$ python3 -q
>>> import numpy as np
>>> from numpy import linalg as LA
>>> np.set_printoptions(precision=2, suppress=True, linewidth=120)
>>> m1 = np.load("out8.npy")
>>> m1
array([[-0.24, -0.8 , -0.56, -0.08],
       [ 0.09,  0.3 ,  0.21,  0.03],
       [ 0.3 ,  1.  ,  0.7 ,  0.1 ]])
>>> def softmax(z):
...     e = np.exp(z - z.max(axis=-1, keepdims=True))
...     return e / e.sum(axis=-1, keepdims=True)
... 
>>> softmax(m1).sum(axis=1)
array([1., 1., 1.])
>>> softmax(m1[2])
array([0.19, 0.38, 0.28, 0.15])
>>> np.round(softmax(10 * m1[2]), 2) + 0
array([0.  , 0.95, 0.05, 0.  ])
>>> att = m1 @ m1.T / np.sqrt(4)
>>> softmax(att)[2] @ m1
array([0.16, 0.54, 0.38, 0.05])
>>> softmax(att)
array([[0.55, 0.27, 0.18],
       [0.26, 0.34, 0.4 ],
       [0.13, 0.32, 0.55]])
>>> softmax(att).round(6).argmax(axis=1)
array([0, 2, 2])
>>> LA.matrix_rank(m1, rtol=0.1)
np.int64(1)
>>> np.argsort(-LA.norm(m1, axis=0).round(6), kind="stable")[:3]
array([1, 2, 0])
>>> LA.cond(m1) > 100
np.True_
>>> [round(float(x), 2) for x in LA.svd(m1, compute_uv=False)[:3]]
[1.66, 0.0, 0.0]
>>> round(LA.norm(m1, 2) / LA.norm(m1), 2)
np.float64(1.0)
>>> left, s, Vt = LA.svd(m1, full_matrices=False)
>>> (s > 1e-8).sum()
np.int64(1)
>>> np.cumsum(s ** 2) / np.sum(s ** 2)
array([1., 1., 1.])
>>> np.abs(Vt[0])
array([0.24, 0.79, 0.56, 0.08])
>>> np.allclose(left * s @ Vt, m1)
True
>>> np.abs(left[:, 0]).round(6).argmax()
np.int64(2)
>>> gram = m1.T @ m1
>>> LA.matrix_rank(gram)
np.int64(1)
>>> round(float(np.trace(gram)), 2), round((m1 ** 2).sum(), 2)
(2.75, np.float64(2.75))
>>> np.round(LA.eigvalsh(gram)[::-1], 2) + 0
array([2.75, 0.  , 0.  , 0.  ])
>>> np.round(LA.svd(m1, compute_uv=False) ** 2, 2) + 0
array([2.75, 0.  , 0.  ])
>>> (m1 @ m1.T).shape
(3, 3)
>>> np.allclose(gram, gram.T)
True
>>> arr = np.load("block1.npy")
>>> arr
array([[  1.99,   0.77,   2.37],
       [ -7.12,   7.76,  -2.37],
       [  6.98,  -6.48,  13.38],
       [ -4.19,   7.6 , -11.32],
       [ 17.72, -19.21,  21.49],
       [  7.84,  -8.71,  10.14],
       [  1.63,  -1.78,  -0.92],
       [  9.24,  -8.89,  12.48],
       [ -6.49,   3.82,  -8.75],
       [ 11.86, -11.61,  18.29],
       [ -3.12,  -0.55,  -7.18],
       [  9.54, -12.17,  10.96],
       [  4.79,  -4.83,   9.82],
       [ -4.88,   6.51,  -3.26],
       [  5.06,  -5.98,   9.01],
       [-27.34,  28.55, -30.66],
       [ -6.57,  10.66,  -6.89],
       [  4.32,  -8.48,   2.88],
       [-11.56,  15.56, -11.05],
       [  1.52,  -3.07,   2.58],
       [  3.8 ,  -7.03,   1.54],
       [-10.13,  12.54, -11.08]])
>>> Ac = (arr - arr.mean(axis=0)) / arr.std(axis=0)
>>> Ac.std(axis=0)
array([1., 1., 1.])
>>> np.argwhere(np.abs(Ac) > 2)
array([[15,  0],
       [15,  1],
       [15,  2]])
>>> coef = LA.lstsq(np.delete(Ac, 1, axis=1), Ac[:, 1])[0]
>>> np.abs(coef).argmax()
np.int64(0)
>>> coef
array([-1.2 ,  0.23])
>>> gram = np.cov(arr, rowvar=False)
>>> np.argwhere(np.triu(np.abs(np.corrcoef(arr.T)) > 0.8, 1))
array([[0, 1],
       [0, 2],
       [1, 2]])
>>> np.median(arr, axis=0)
array([ 1.81, -2.42,  1.96])
>>> np.polyfit(arr[:, 2], arr[:, 0], 1)
array([ 0.79, -0.54])
>>> gram.shape
(3, 3)
>>> Ac = arr - arr.mean(axis=0)
>>> V = LA.svd(Ac)[2][:1]
>>> Y = Ac - Ac @ V.T @ V
>>> round(float(LA.norm(Y) / LA.norm(Ac)), 2)
0.17
>>> Y.std(axis=0)
array([1.  , 2.04, 2.15])
>>> np.cov(Ac @ V.T, rowvar=False)
array(350.98)
>>> Ac = arr - arr.mean(axis=0)
>>> left, s, Vt = LA.svd(Ac, full_matrices=False)
>>> s
array([85.85, 13.75,  5.1 ])
>>> np.searchsorted(np.cumsum(s ** 2) / (s ** 2).sum(), 0.9) + 1
np.int64(1)
>>> mat = np.load("mat.npy")
>>> mat
array([[ 1.69, -0.49,  0.08, -0.83],
       [ 0.37,  0.07, -1.64,  0.75],
       [-1.47, -1.32,  1.03, -0.58],
       [-0.68, -0.17, -0.03, -1.91]])
>>> left, s, Vt = LA.svd(m1)
>>> V = Vt[:(s > 1e-8).sum()]
>>> rng = np.random.default_rng(15)
>>> x0 = m1[2] + -3 * m1[1] + rng.integers(2) * np.eye(4)[3]
>>> x0
array([0.03, 0.1 , 0.07, 1.01])
>>> np.allclose(V.T @ V @ x0, x0)
False
>>> LA.matrix_rank(np.vstack([m1, x0]))
np.int64(2)
>>> Y = mat / LA.norm(mat, axis=1, keepdims=True)
>>> gram = Y @ Y.T
>>> gram[2]
array([-0.28, -0.65,  1.  ,  0.49])
>>> W0 = np.loadtxt("x.csv", delimiter=",")
>>> W0
array([[ -5.34, -25.71,   2.51],
       [ -5.16, -25.06,   2.65],
       [ -5.  , -24.48,   2.77],
       [ -4.48, -22.44,   3.16],
       [ -3.45, -17.85,   3.87],
       [ -3.45, -17.81,   3.87],
       [ -3.41, -17.63,   3.89],
       [ -2.11,  -8.29,   4.16],
       [ -1.96,  -6.5 ,   3.92],
       [ -1.78,  -4.13,   3.31],
       [ -1.77,  -4.01,   3.27],
       [ -0.77,  -0.51,   0.92],
       [ -0.64,  -0.39,   0.74],
       [ -0.54,  -0.3 ,   0.61],
       [  2.07,   0.27,  -1.51],
       [  2.73,   0.24,  -1.84],
       [  8.24,  -0.45,  -3.49],
       [ 13.84,  -1.26,  -4.15],
       [ 15.61,  -1.5 ,  -4.24],
       [ 17.57,  -1.75,  -4.29],
       [ 17.76,  -1.77,  -4.29],
       [ 20.17,  -2.06,  -4.3 ],
       [ 24.81,  -2.56,  -4.16],
       [ 37.16,  -3.55,  -3.13],
       [ 37.42,  -3.56,  -3.11],
       [ 39.56,  -3.69,  -2.85]])
>>> proj = arr @ LA.solve(arr.T @ arr, arr.T)
>>> proj @ arr[:, 1]
array([  0.77,   7.76,  -6.48,   7.6 , -19.21,  -8.71,  -1.78,  -8.89,   3.82, -11.61,  -0.55, -12.17,  -4.83,   6.51,
        -5.98,  28.55,  10.66,  -8.48,  15.56,  -3.07,  -7.03,  12.54])
>>> round(float(np.trace(proj)), 2)
3.0
>>> A = np.loadtxt("w.csv", delimiter=",")
>>> A
array([[2., 0., 4.],
       [5., 4., 1.],
       [3., 1., 4.]])
>>> LA.matrix_rank(A, rtol=0.1)
np.int64(2)
>>> [round(float(x), 2) for x in LA.svd(A, compute_uv=False)[:3]]
[8.39, 4.2, 0.06]
>>> J = np.eye(3, dtype=int)[rng.permutation(3)]
>>> J
array([[1, 0, 0],
       [0, 0, 1],
       [0, 1, 0]])
>>> J.T @ J
array([[1, 0, 0],
       [0, 1, 0],
       [0, 0, 1]])
>>> LA.svd(J, compute_uv=False)
array([1., 1., 1.])
>>> LA.norm(J, axis=0)
array([1., 1., 1.])
>>> LA.pinv(J)
array([[1., 0., 0.],
       [0., 0., 1.],
       [0., 1., 0.]])
>>> Y = np.array([[2, 5, 4, 5], [5, 5, 3, 1], [4, 2, 3, 2], [1, 1, 5, 3]])
>>> Y[-1] = Y[0]
>>> X = Y + 0.05 * np.eye(4)
>>> X
array([[2.05, 5.  , 4.  , 5.  ],
       [5.  , 5.05, 3.  , 1.  ],
       [4.  , 2.  , 3.05, 2.  ],
       [2.  , 5.  , 4.  , 5.05]])
>>> LA.norm(A, axis=1)
array([4.47, 6.48, 5.1 ])
>>> np.round(LA.norm(A, "nuc"), 2)
np.float64(12.65)
>>> A[2] @ A[1]
np.float64(23.0)
>>> LA.norm(A, axis=1).argmax()
np.int64(1)
>>> left, s, Vt = LA.svd(X)
>>> s.round(2) + 0
array([14.57,  4.35,  1.8 ,  0.  ])
>>> Y = left[:, :3] @ np.diag(s[:3]) @ Vt[:3]
>>> round(float(np.abs(X - Y).max()), 2)
0.0
>>> LA.matrix_rank(X, rtol=0.05)
np.int64(3)
>>> LA.matrix_rank(Y)
np.int64(3)
>>> Y
array([[2.05, 5.  , 4.  , 5.  ],
       [5.  , 5.05, 3.  , 1.  ],
       [4.  , 2.  , 3.05, 2.  ],
       [2.  , 5.  , 4.  , 5.05]])
>>> data = np.load("m.npy")
>>> data
array([[ 0,  0,  2, -2],
       [ 0, -1,  0,  0]])
>>> round(float(LA.norm(data, 1)), 2), round(float(LA.norm(data, np.inf)), 2)
(2.0, 4.0)
>>> round(float(LA.norm(data, "nuc")), 2)
3.83
>>> gram = data.T @ data
>>> gram
array([[ 0,  0,  0,  0],
       [ 0,  1,  0,  0],
       [ 0,  0,  4, -4],
       [ 0,  0, -4,  4]])
>>> LA.eigvalsh(gram)[::-1]
array([8., 1., 0., 0.])
>>> LA.svd(data, compute_uv=False) ** 2
array([8., 1.])
>>> Y = np.array([[1, 0, 0], [3, 1, 0], [4, -5, 5], [-4, 2, 3]])
>>> np.vstack([data, Y.T]).shape
(5, 4)
>>> np.einsum("ik,kj->ji", data, Y)
array([[ 16,  -3],
       [-14,  -1],
       [  4,   0]])
>>> LA.matrix_rank(data @ Y)
np.int64(2)
>>> data @ Y
array([[ 16, -14,   4],
       [ -3,  -1,   0]])
>>> Y.T @ data.T
array([[ 16,  -3],
       [-14,  -1],
       [  4,   0]])
>>> W1 = np.array([[1, -1, 1, 0], [2, -2, -2, -1], [-2, 1, -1, 0], [2, 2, 2, -1]])
>>> coef = np.array([4, 6, 6, 4])
>>> hid = np.maximum(data @ W1 + coef, 0)
>>> LA.matrix_rank(hid)
np.int64(2)
>>> hid
array([[0, 4, 0, 6],
       [2, 8, 8, 5]])
>>> (hid > 0).mean(axis=0)
array([0.5, 1. , 0.5, 1. ])
>>> Z = np.array([[2, -1], [2, 2], [-2, -2], [1, -1]])
>>> (hid @ Z).round(6).argmax(axis=1)
array([0, 0])
>>> W1 @ Z
array([[-2, -5],
       [ 3, -1],
       [ 0,  6],
       [ 3, -1]])
>>> x0 = np.array([-2, -3, 2, -2])
>>> h1 = np.maximum(data @ x0, 0)
>>> np.tanh(data @ x0)
array([1., 1.])
>>> np.flatnonzero(h1 > 1e-9)
array([0, 1])
>>> h1
array([8, 3])
